% ipython --no-banner

In [1]: import numpy as np

In [2]: import numpy.linalg as la

In [3]: np.set_printoptions(precision=2, suppress=True, linewidth=120, floatmode="fixed")

In [4]: Q, _ = la.qr(np.array([[-1.1, -0.3, -0.5, 0.9, -1.2, 0.9, 0.6],
   ...:     [-1.3, 0.1, 3.8, -1.0, 0.8, 0.8, -0.3],
   ...:     [-0.4, 1.0, -0.5, 1.0, -1.3, -1.0, -0.3],
   ...:     [0.3, 1.4, 1.6, -0.5, -1.4, -0.2, -1.3],
   ...:     [-0.2, -0.6, 0.7, -0.8, -0.9, 0.2, -0.9],
   ...:     [-1.7, -0.1, -0.5, -1.0, -1.6, -0.4, -0.4],
   ...:     [-0.8, 0.1, -0.1, -0.2, 0.1, -0.7, -0.3]]))

In [5]: ev = np.array([1, 0, 0, 2, 2, 2, 0])

In [6]: F = Q @ np.diag(ev) @ Q.T

In [7]: print(F)
[[ 1.54  0.24  0.12  0.17 -0.08 -0.24 -0.60]
 [ 0.24  0.43  0.22 -0.35 -0.32  0.06  0.30]
 [ 0.12  0.22  0.93 -0.48  0.58 -0.51  0.28]
 [ 0.17 -0.35 -0.48  0.60  0.30  0.38 -0.47]
 [-0.08 -0.32  0.58  0.30  1.64  0.18 -0.10]
 [-0.24  0.06 -0.51  0.38  0.18  1.19  0.18]
 [-0.60  0.30  0.28 -0.47 -0.10  0.18  0.67]]

In [8]: B = F / np.sqrt((F ** 2).mean(axis=1, keepdims=True))

In [9]: print(la.norm(B, axis=1))
[2.65 2.65 2.65 2.65 2.65 2.65 2.65]

In [10]: print(B[6])
[-1.44  0.72  0.66 -1.11 -0.24  0.42  1.59]

In [11]: Uu, sig, VT = la.svd(F)

In [12]: evecs = VT[:(sig > 1e-8).sum()]

In [13]: rng = np.random.default_rng(84)

In [14]: x = F[0] + -1 * F[2] + rng.integers(2) * np.eye(7)[6]

In [15]: print(x)
[ 1.42  0.02 -0.81  0.64 -0.67  0.27  0.12]

In [16]: print(la.matrix_rank(np.vstack([F, x])))
5

In [17]: Uu, sig, VT = la.svd(F)

In [18]: print(np.argmax(sig[:-1] / (sig[1:] + 1e-6)) + 1)
4

In [19]: B = Uu[:, :4] @ np.diag(sig[:4]) @ VT[:4]

In [20]: print(round(la.norm(F - B, 2), 2), np.round(sig[4], 2))
0.0 0.0

In [21]: print(la.matrix_rank(B))
4

In [22]: print(B)
[[ 1.54  0.24  0.12  0.17 -0.08 -0.24 -0.60]
 [ 0.24  0.43  0.22 -0.35 -0.32  0.06  0.30]
 [ 0.12  0.22  0.93 -0.48  0.58 -0.51  0.28]
 [ 0.17 -0.35 -0.48  0.60  0.30  0.38 -0.47]
 [-0.08 -0.32  0.58  0.30  1.64  0.18 -0.10]
 [-0.24  0.06 -0.51  0.38  0.18  1.19  0.18]
 [-0.60  0.30  0.28 -0.47 -0.10  0.18  0.67]]

In [23]: print(np.round(la.norm(F - B) / la.norm(F), 2))
0.0

In [24]: print(la.matrix_rank(F, rtol=0.05))
4

In [25]: ev, evecs = la.eigh(F)

In [26]: print(np.round(evecs.T @ F @ evecs, 2) + 0)
[[0.00 0.00 0.00 0.00 0.00 0.00 0.00]
 [0.00 0.00 0.00 0.00 0.00 0.00 0.00]
 [0.00 0.00 0.00 0.00 0.00 0.00 0.00]
 [0.00 0.00 0.00 1.00 0.00 0.00 0.00]
 [0.00 0.00 0.00 0.00 2.00 0.00 0.00]
 [0.00 0.00 0.00 0.00 0.00 2.00 0.00]
 [0.00 0.00 0.00 0.00 0.00 0.00 2.00]]

In [27]: print(np.round(la.svd(F, compute_uv=False), 2) + 0)
[2.00 2.00 2.00 1.00 0.00 0.00 0.00]

In [28]: print(la.eigvalsh(F + -3 * np.eye(7)))
[-3.00 -3.00 -3.00 -2.00 -1.00 -1.00 -1.00]

In [29]: print(evecs @ np.diag(ev) @ evecs.T)
[[ 1.54  0.24  0.12  0.17 -0.08 -0.24 -0.60]
 [ 0.24  0.43  0.22 -0.35 -0.32  0.06  0.30]
 [ 0.12  0.22  0.93 -0.48  0.58 -0.51  0.28]
 [ 0.17 -0.35 -0.48  0.60  0.30  0.38 -0.47]
 [-0.08 -0.32  0.58  0.30  1.64  0.18 -0.10]
 [-0.24  0.06 -0.51  0.38  0.18  1.19  0.18]
 [-0.60  0.30  0.28 -0.47 -0.10  0.18  0.67]]

In [30]: X = np.loadtxt("dump.csv", delimiter=",")

In [31]: print(X)
[[  5.00   6.00   7.00   8.00   9.00  10.00  11.00  12.00  13.00  14.00]
 [ 15.00  16.00  17.00  18.00  19.00  20.00  21.00  22.00  23.00  24.00]
 [ 25.00  26.00  27.00  28.00  29.00  30.00  31.00  32.00  33.00  34.00]
 [ 35.00  36.00  37.00  38.00  39.00  40.00  41.00  42.00  43.00  44.00]
 [ 45.00  46.00  47.00  48.00  49.00  50.00  51.00  52.00  53.00  54.00]
 [ 55.00  56.00  57.00  58.00  59.00  60.00  61.00  62.00  63.00  64.00]
 [ 65.00  66.00  67.00  68.00  69.00  70.00  71.00  72.00  73.00  74.00]
 [ 75.00  76.00  77.00  78.00  79.00  80.00  81.00  82.00  83.00  84.00]
 [ 85.00  86.00  87.00  88.00  89.00  90.00  91.00  92.00  93.00  94.00]
 [ 95.00  96.00  97.00  98.00  99.00 100.00 101.00 102.00 103.00 104.00]]

In [32]: rank = la.matrix_rank(X)

In [33]: print(rank)
2

In [34]: null = la.svd(X)[2][rank:].T

In [35]: print([int(la.matrix_rank(X[:i])) for i in range(1, len(X) + 1)])
[1, 2, 2, 2, 2, 2, 2, 2, 2, 2]

In [36]: print(la.matrix_rank(X.T @ X), la.matrix_rank(X @ X.T))
2 2

In [37]: print(null.shape)
(10, 8)

In [38]: print([int(la.matrix_rank(X[:, :j + 1])) for j in range(10)])
[1, 2, 2, 2, 2, 2, 2, 2, 2, 2]

In [39]: print(np.allclose(X @ null, 0))
True

In [40]: Uu, sig, VT = la.svd(X, full_matrices=False)

In [41]: print(np.round(Uu.T @ X @ VT.T, 2) + 0)
[[616.58   0.00   0.00   0.00   0.00   0.00   0.00   0.00   0.00   0.00]
 [  0.00  13.38   0.00   0.00   0.00   0.00   0.00   0.00   0.00   0.00]
 [  0.00   0.00   0.00   0.00   0.00   0.00   0.00   0.00   0.00   0.00]
 [  0.00   0.00   0.00   0.00   0.00   0.00   0.00   0.00   0.00   0.00]
 [  0.00   0.00   0.00   0.00   0.00   0.00   0.00   0.00   0.00   0.00]
 [  0.00   0.00   0.00   0.00   0.00   0.00   0.00   0.00   0.00   0.00]
 [  0.00   0.00   0.00   0.00   0.00   0.00   0.00   0.00   0.00   0.00]
 [  0.00   0.00   0.00   0.00   0.00   0.00   0.00   0.00   0.00   0.00]
 [  0.00   0.00   0.00   0.00   0.00   0.00   0.00   0.00   0.00   0.00]
 [  0.00   0.00   0.00   0.00   0.00   0.00   0.00   0.00   0.00   0.00]]

In [42]: print(np.round(Uu.T @ Uu, 2) + 0)
[[1.00 0.00 0.00 0.00 0.00 0.00 0.00 0.00 0.00 0.00]
 [0.00 1.00 0.00 0.00 0.00 0.00 0.00 0.00 0.00 0.00]
 [0.00 0.00 1.00 0.00 0.00 0.00 0.00 0.00 0.00 0.00]
 [0.00 0.00 0.00 1.00 0.00 0.00 0.00 0.00 0.00 0.00]
 [0.00 0.00 0.00 0.00 1.00 0.00 0.00 0.00 0.00 0.00]
 [0.00 0.00 0.00 0.00 0.00 1.00 0.00 0.00 0.00 0.00]
 [0.00 0.00 0.00 0.00 0.00 0.00 1.00 0.00 0.00 0.00]
 [0.00 0.00 0.00 0.00 0.00 0.00 0.00 1.00 0.00 0.00]
 [0.00 0.00 0.00 0.00 0.00 0.00 0.00 0.00 1.00 0.00]
 [0.00 0.00 0.00 0.00 0.00 0.00 0.00 0.00 0.00 1.00]]

In [43]: print(round(float(np.sqrt((sig ** 2).sum())), 2), np.round(la.norm(X), 2))
616.73 616.73

In [44]: print(np.round(sig / sig[0], 2) + 0)
[1.00 0.02 0.00 0.00 0.00 0.00 0.00 0.00 0.00 0.00]

In [45]: print(np.round(VT @ VT.T, 2) + 0)
[[1.00 0.00 0.00 0.00 0.00 0.00 0.00 0.00 0.00 0.00]
 [0.00 1.00 0.00 0.00 0.00 0.00 0.00 0.00 0.00 0.00]
 [0.00 0.00 1.00 0.00 0.00 0.00 0.00 0.00 0.00 0.00]
 [0.00 0.00 0.00 1.00 0.00 0.00 0.00 0.00 0.00 0.00]
 [0.00 0.00 0.00 0.00 1.00 0.00 0.00 0.00 0.00 0.00]
 [0.00 0.00 0.00 0.00 0.00 1.00 0.00 0.00 0.00 0.00]
 [0.00 0.00 0.00 0.00 0.00 0.00 1.00 0.00 0.00 0.00]
 [0.00 0.00 0.00 0.00 0.00 0.00 0.00 1.00 0.00 0.00]
 [0.00 0.00 0.00 0.00 0.00 0.00 0.00 0.00 1.00 0.00]
 [0.00 0.00 0.00 0.00 0.00 0.00 0.00 0.00 0.00 1.00]]
